>>> import numpy as np
>>> from numpy import linalg as LA
>>> np.set_printoptions(suppress=True, linewidth=140)
>>> feats = np.load("layer5.npy")
>>> print(feats)
[[2.1 3.  0.  4.  2. ]
 [3.  4.1 5.  1.  5. ]
 [3.  1.  0.1 4.  3. ]
 [2.  3.  3.  3.1 0. ]
 [2.  3.  0.  4.  2.1]]
>>> print(np.argsort(-LA.norm(feats, axis=0).round(6), kind="stable")[:3])
[3 1 4]
>>> print(LA.matrix_rank(feats, rtol=0.1))
4
>>> print(np.round(np.abs(LA.svd(feats)[2][-1]), 2))
[0.78 0.23 0.3  0.43 0.27]
>>> print([round(float(x), 2) for x in LA.svd(feats, compute_uv=False)[:3]])
[12.95, 5.47, 3.18]
>>> print(round(np.log10(LA.cond(feats))))
2
>>> f = np.array([-1, 2, -2, 0, 2])
>>> B = feats + np.outer(f, np.eye(5)[2])
>>> print(round(LA.det(B) / LA.det(feats), 2), np.round(1 + LA.solve(feats, f)[2], 2))
9.18 9.18
>>> print(B)
[[ 2.1  3.  -1.   4.   2. ]
 [ 3.   4.1  7.   1.   5. ]
 [ 3.   1.  -1.9  4.   3. ]
 [ 2.   3.   3.   3.1  0. ]
 [ 2.   3.   2.   4.   2.1]]
>>> print(round(LA.norm(B[1], 1), 2), round(LA.norm(B[1], np.inf), 2))
20.1 7.0
>>> print(round(float(LA.norm(B) ** 2 / LA.norm(B, 2) ** 2), 2))
1.37
>>> print(round(LA.norm(B[1] - B[0]), 2))
9.17
>>> print(B[1] @ B[0])
25.6
>>> data = np.load("sample18.npy")
>>> print(data)
[[ -6.   0.   4.  -4.]
 [ -4.  -2.   4.  -4.]
 [-12.   0.  10. -12.]
 [ -4.   0.   4.  -6.]]
>>> th = np.radians(60)
>>> r_ = np.eye(4)
>>> r_[1, 1] = r_[3, 3] = np.cos(th)
>>> r_[1, 3], r_[3, 1] = -np.sin(th), np.sin(th)
>>> print(r_.round(2))
[[ 1.    0.    0.    0.  ]
 [ 0.    0.5   0.   -0.87]
 [ 0.    0.    1.    0.  ]
 [ 0.    0.87  0.    0.5 ]]
>>> B = data @ r_.T
>>> print(np.round(np.abs(B - data).max(axis=0), 2))
[ 0.   10.39  0.    6.  ]
>>> print(np.allclose(LA.norm(data, axis=1), LA.norm(B, axis=1)))
True
>>> print(np.round(LA.svd(data, compute_uv=False), 2), np.round(LA.svd(B, compute_uv=False), 2))
[23.83  2.    2.    0.17] [23.83  2.    2.    0.17]
>>> print(np.round(LA.det(r_), 2), np.trace(r_))
1.0 3.0
>>> print(B.round(2))
[[ -6.     3.46   4.    -2.  ]
 [ -4.     2.46   4.    -3.73]
 [-12.    10.39  10.    -6.  ]
 [ -4.     5.2    4.    -3.  ]]
>>> C2 = B.T @ B
>>> print(np.round(LA.svd(B, compute_uv=False) ** 2, 2))
[567.97   4.     4.     0.03]
>>> print(np.round(np.diag(C2), 2))
[212.   153.07 148.    62.93]
>>> print((B @ B.T).shape)
(4, 4)
>>> print(LA.matrix_rank(C2))
4
>>> print(C2.round(2))
[[ 212.   -176.13 -176.    110.93]
 [-176.13  153.07  148.42  -94.07]
 [-176.    148.42  148.    -94.93]
 [ 110.93  -94.07  -94.93   62.93]]
>>> rng = np.random.default_rng(1208)
>>> z = rng.permutation(5)
>>> B = feats[:, z] * rng.choice([-1, 1], 5)
>>> print(B)
[[ 2.  -4.   2.1 -0.   3. ]
 [ 5.  -1.   3.  -5.   4.1]
 [ 3.  -4.   3.  -0.1  1. ]
 [ 0.  -3.1  2.  -3.   3. ]
 [ 2.1 -4.   2.  -0.   3. ]]
>>> Uu, _, VT = LA.svd(feats.T @ B)
>>> print(np.round(LA.lstsq(feats, B)[0], 2) + 0)
[[ 0.  0.  1.  0.  0.]
 [ 0.  0.  0.  0.  1.]
 [ 0.  0.  0. -1.  0.]
 [ 0. -1.  0.  0.  0.]
 [ 1.  0.  0.  0.  0.]]
>>> print(z)
[4 3 0 2 1]
>>> B = data / np.sqrt((data ** 2).mean(axis=1, keepdims=True))
>>> print(np.round(LA.norm(B, axis=1), 2))
[2. 2. 2. 2.]
>>> print(LA.matrix_rank(data - data.mean(axis=1, keepdims=True)))
3
>>> X = np.load("a.npy")
>>> print(X)
[[ 22   2   7  -9   1   0 -37 -10 -10  -4  -7  12 -11   1  16   8]
 [  2  33 -23   9  19 -40  -9  27   6  17  23  19  17  -5 -27 -31]
 [  7 -23  50 -25 -23  35 -17 -53 -16  -8 -50   0  18  -2  52  32]
 [ -9   9 -25  14  10 -15  18  27  10   4  25  -4  -7   1 -28 -16]
 [  1  19 -23  10  14 -25  -2  25   6   8  23   8  -1  -1 -24 -20]
 [  0 -40  35 -15 -25  50   5 -40 -10 -20 -35 -20 -15   5  40  40]
 [-37  -9 -17  18  -2   5  66  21  18   2  17 -26   5   1 -30 -10]
 [-10  27 -53  27  25 -40  21  57  18  11  53   1 -13   1 -57 -37]
 [-10   6 -16  10   6 -10  18  18   8   4  16  -4   0   0 -20 -12]
 [ -4  17  -8   4   8 -20   2  11   4  11   8   9  18  -4 -13 -17]
 [ -7  23 -50  25  23 -35  17  53  16   8  50   0 -18   2 -52 -32]
 [ 12  19   0  -4   8 -20 -26   1  -4   9   0  19  14  -4   1 -11]
 [-11  17  18  -7  -1 -15   5 -13   0  18 -18  14  54 -10   6 -14]
 [  1  -5  -2   1  -1   5   1   1   0  -4   2  -4 -10   2   0   4]
 [ 16 -27  52 -28 -24  40 -30 -57 -20 -13 -52   1   6   0  59  39]
 [  8 -31  32 -16 -20  40 -10 -37 -12 -17 -32 -11 -14   4  39  35]]
>>> # null space of dimension 13
>>> Uu, sig, VT = LA.svd(X, full_matrices=False)
>>> print(np.round(np.cumsum(sig ** 2) / np.sum(sig ** 2), 2))
[0.82 0.94 1.   1.   1.   1.   1.   1.   1.   1.   1.   1.   1.   1.   1.   1.  ]
>>> print(sig.round(2) + 0)
[329.48 125.52  89.01   0.     0.     0.     0.     0.     0.     0.     0.     0.     0.     0.     0.     0.  ]
>>> print(np.round(sig / sig[0], 2) + 0)
[1.   0.38 0.27 0.   0.   0.   0.   0.   0.   0.   0.   0.   0.   0.   0.   0.  ]
>>> print(np.round(np.abs(VT[0]), 2))
[0.09 0.23 0.37 0.19 0.19 0.33 0.16 0.41 0.13 0.11 0.37 0.03 0.02 0.01 0.42 0.3 ]
>>> print(np.allclose(Uu * sig @ VT, X))
True
>>> B = np.array([[0, 1], [2, 1]])
>>> arr = np.tile(B, (2, 2))
>>> print(arr)
[[0 1 0 1]
 [2 1 2 1]
 [0 1 0 1]
 [2 1 2 1]]
>>> # columns 0 and 2 are equal
>>> hat = np.triu(np.array([[0, 2, 2, 2], [1, 2, 0, 1], [0, 0, 0, 0], [2, 1, 2, 0]]), 1) + np.eye(4)
>>> B = hat @ arr @ LA.inv(hat)
>>> print(hat @ arr - arr @ hat)
[[ 8.  6.  8.  5.]
 [ 2. -3. -2. -4.]
 [ 0.  0.  0. -1.]
 [ 0. -4. -4. -5.]]
>>> print(round(LA.det(B), 2))
0.0
>>> print(np.round(np.poly(B), 2) + 0)
[ 1. -2. -8.  0.  0.]
>>> print(B)
[[ 8. -9. -8.  0.]
 [ 4. -6. -4.  0.]
 [ 0.  1.  0.  0.]
 [ 2. -3. -2.  0.]]
>>> m1 = np.loadtxt("case0.csv", delimiter=",")
>>> print(m1)
[[ 1.81  1.82 -0.52  0.67  0.03 -1.8   1.24 -2.19 -2.11 -0.79  0.97  0.86 -0.4  -1.97 -0.72  0.45]
 [ 0.87  1.81 -0.5   0.73 -1.45  1.7  -1.49 -1.13  0.66 -1.27 -0.61 -1.31 -2.13  1.47 -0.26  0.71]
 [ 1.5   1.09  0.17  0.12 -0.68 -2.57 -0.03 -0.58  0.15  1.75 -1.49 -0.87 -1.92  0.87 -0.63  0.9 ]
 [ 0.98  1.6  -0.17  0.68 -0.61  0.18 -0.64 -1.58 -0.39 -0.85  0.11 -1.15 -0.66  0.64 -0.38  0.16]
 [ 1.73  3.06 -0.14  0.88 -0.68  0.38 -0.27 -0.57 -0.29 -1.97 -0.72 -0.65 -2.34  1.98 -1.08  0.01]
 [ 1.39  0.74 -0.78  0.5  -0.86 -1.16  0.44 -0.36  0.51  1.45  0.11 -0.05 -0.9  -0.82 -0.02  1.75]
 [ 1.67  3.01 -0.01  1.47 -1.04 -1.25 -0.83 -0.93 -0.59  0.25 -0.35 -0.91 -2.35  1.25 -1.16  1.51]
 [ 0.92  0.06 -0.67  0.01 -0.16 -1.99  1.69  0.11  0.04  1.69  0.24  0.9   0.04 -1.45 -0.2   1.05]
 [-0.93 -0.76 -0.09  0.02  0.46  0.13 -0.58  1.11  0.68  0.46 -0.59  0.14  0.03  0.48  0.44  0.57]
 [-0.21 -1.61 -0.1  -0.2  -1.   -0.07  0.1  -0.05 -0.37  1.47 -0.19 -0.69  1.38 -1.12  0.08 -0.26]
 [-0.19 -0.4   0.22  0.37 -0.73  0.9  -0.58 -0.43 -0.18 -0.1  -0.24 -0.94  0.32  0.06 -0.11 -0.37]
 [ 0.64  0.21 -0.16  0.23 -1.02  0.34 -0.09 -0.34  0.6   0.08 -0.51 -1.12 -0.3   0.05 -0.24  0.06]]
>>> print(np.count_nonzero(m1))
192
>>> print(np.round(m1.mean(axis=0), 2))
[ 0.85  0.89 -0.23  0.46 -0.64 -0.43 -0.09 -0.58 -0.11  0.18 -0.27 -0.48 -0.77  0.12 -0.36  0.55]
>>> print(np.abs(m1).max())
3.06
>>> m1[12]
Traceback (most recent call last):
  File "<python-input-71>", line 1, in <module>
    m1[12]
    ~~^^^^
IndexError: index 12 is out of bounds for axis 0 with size 12
>>> np.zeros(12, 16)
Traceback (most recent call last):
  File "<python-input-72>", line 1, in <module>
    np.zeros(12, 16)
    ~~~~~~~~^^^^^^^^
TypeError: Cannot interpret '16' as a data type
>>> print(np.unravel_index(np.abs(m1).argmax(), m1.shape))
(np.int64(4), np.int64(1))
>>> print(m1.shape)
(12, 16)
>>> B = m1 + rng.integers(-2, 3, (12, 11)) @ rng.integers(-2, 3, (11, 16))
>>> print(B.round(2))
[[  3.81   4.82  -1.52  -4.33   5.03  -9.8    5.24   4.81  -0.11   6.21  -1.03   1.86 -14.4   -3.97   4.28  -3.55]
 [ 10.87   9.81  -8.5   -2.27  -2.45  -1.3   -1.49   8.87   0.66   8.73 -14.61  -4.31  -1.13   4.47 -10.26  10.71]
 [  3.5    6.09  18.17  -3.88   3.32   3.43   6.97  -2.58   0.15  -1.25   2.51   1.13   1.08 -11.13  -5.63   5.9 ]
 [ 10.98   7.6  -10.17   3.68  -0.61  -1.82  -0.64   5.42  -3.39   6.15  -0.89  -0.15   2.34   8.64 -11.38   9.16]
 [ 13.73   3.06 -21.14  -0.12  -3.68  -4.62  11.73   4.43 -10.29  -2.97 -10.72 -13.65  -3.34  19.98  -8.08   8.01]
 [ -3.61  -1.26   0.22   4.5    1.14   7.84  -7.56 -18.36  -6.49   3.45   9.11   8.95  -3.9   -1.82  -5.02  -1.25]
 [  1.67   0.01  -7.01   5.47  -8.04  -1.25  -2.83   4.07  -0.59   4.25  -2.35  -3.91   1.65  11.25  -4.16   6.51]
 [ -2.08   8.06   4.33   1.01   4.84  -0.99  -9.31   2.11  -1.96  -1.31  15.24  10.9   11.04 -15.45  -7.2    7.05]
 [ -5.93   3.24   5.91   7.02  -0.54  -5.87 -10.58  -0.89  -2.32  -0.54  11.41  13.14   2.03 -10.52   0.44   1.57]
 [ -4.21  -8.61   5.9   -3.2    8.    -8.07 -15.9    4.95   8.63  15.47   4.81   1.31  10.38  -2.12   7.08  13.74]
 [  3.81   3.6   12.22   5.37  -4.73  -8.1    0.42   0.57  -0.18  17.9  -11.24  10.06  -9.68   6.06  -1.11  -0.37]
 [  2.64   8.21  -6.16  -6.77  11.98   1.34  -6.09  -0.34  -0.4   -3.92   5.49   1.88   1.7  -10.95  -3.24  -1.94]]
>>> print(np.abs(B - m1).sum(axis=1))
[ 72.  94.  82.  81. 127.  88.  59. 104.  84. 119.  97.  75.]
